>>> import numpy as np
>>> np.set_printoptions(precision=4, suppress=True, linewidth=200, legacy="1.25")
>>> def tidy(a):
...     return np.round(a, 4) + 0
... 
>>> X = np.load("a.npy")
>>> tidy(X)
array([[0.2294, 0.0459, 0.3211, 0.2294, 0.1376],
       [0.0459, 0.0092, 0.0642, 0.0459, 0.0275],
       [0.3211, 0.0642, 0.4495, 0.3211, 0.1927],
       [0.2294, 0.0459, 0.3211, 0.2294, 0.1376],
       [0.1376, 0.0275, 0.1927, 0.1376, 0.0826]])
>>> x0 = np.array([4, 2, 1, 9, 3])
>>> tidy(np.linalg.eigvalsh(2 * X - np.eye(5)))
array([-1., -1., -1., -1.,  1.])
>>> tidy(np.eye(5) - X)
array([[ 0.7706, -0.0459, -0.3211, -0.2294, -0.1376],
       [-0.0459,  0.9908, -0.0642, -0.0459, -0.0275],
       [-0.3211, -0.0642,  0.5505, -0.3211, -0.1927],
       [-0.2294, -0.0459, -0.3211,  0.7706, -0.1376],
       [-0.1376, -0.0275, -0.1927, -0.1376,  0.9174]])
>>> tidy(X @ X @ x0)
array([3.8073, 0.7615, 5.3303, 3.8073, 2.2844])
>>> tidy(X @ x0)
array([3.8073, 0.7615, 5.3303, 3.8073, 2.2844])
>>> tidy((x0 - X @ x0) @ (X @ x0))
0.0
>>> r = np.linalg.matrix_rank(X)
>>> r
1
>>> ns = np.linalg.svd(X)[2][r:].T
>>> [int(np.linalg.matrix_rank(X[:i])) for i in range(1, len(X) + 1)]
[1, 1, 1, 1, 1]
>>> tidy(ns @ ns.T)
array([[ 0.7706, -0.0459, -0.3211, -0.2294, -0.1376],
       [-0.0459,  0.9908, -0.0642, -0.0459, -0.0275],
       [-0.3211, -0.0642,  0.5505, -0.3211, -0.1927],
       [-0.2294, -0.0459, -0.3211,  0.7706, -0.1376],
       [-0.1376, -0.0275, -0.1927, -0.1376,  0.9174]])
>>> np.linalg.matrix_rank(X.T @ X), np.linalg.matrix_rank(X @ X.T)
(1, 1)
>>> np.allclose(X @ ns, 0)
True
>>> ns.shape
(5, 4)
>>> np.linalg.lstsq(X[:-1].T, X[-1])[2]
1
>>> np.abs(np.diag(np.linalg.qr(X)[1])) > 1e-9
array([ True, False, False, False, False])
>>> F = np.loadtxt("dump.csv", delimiter=",")
>>> F
array([[-2.,  0.,  0.],
       [ 0.,  0.,  0.],
       [ 0.,  0.,  9.]])
>>> rng = np.random.default_rng(17)
>>> lab = rng.permutation(3)
>>> lab
array([0, 2, 1])
>>> Y = F[lab][:, lab]
>>> tidy(np.linalg.det(Y)), tidy(np.linalg.det(F[lab]))
(0.0, 0.0)
>>> tidy(np.sort(np.abs(np.linalg.eigvals(Y))))
array([0., 2., 9.])
>>> np.trace(Y)
7.0
>>> Y
array([[-2.,  0.,  0.],
       [ 0.,  9.,  0.],
       [ 0.,  0.,  0.]])
>>> np.allclose(Y, F)
False
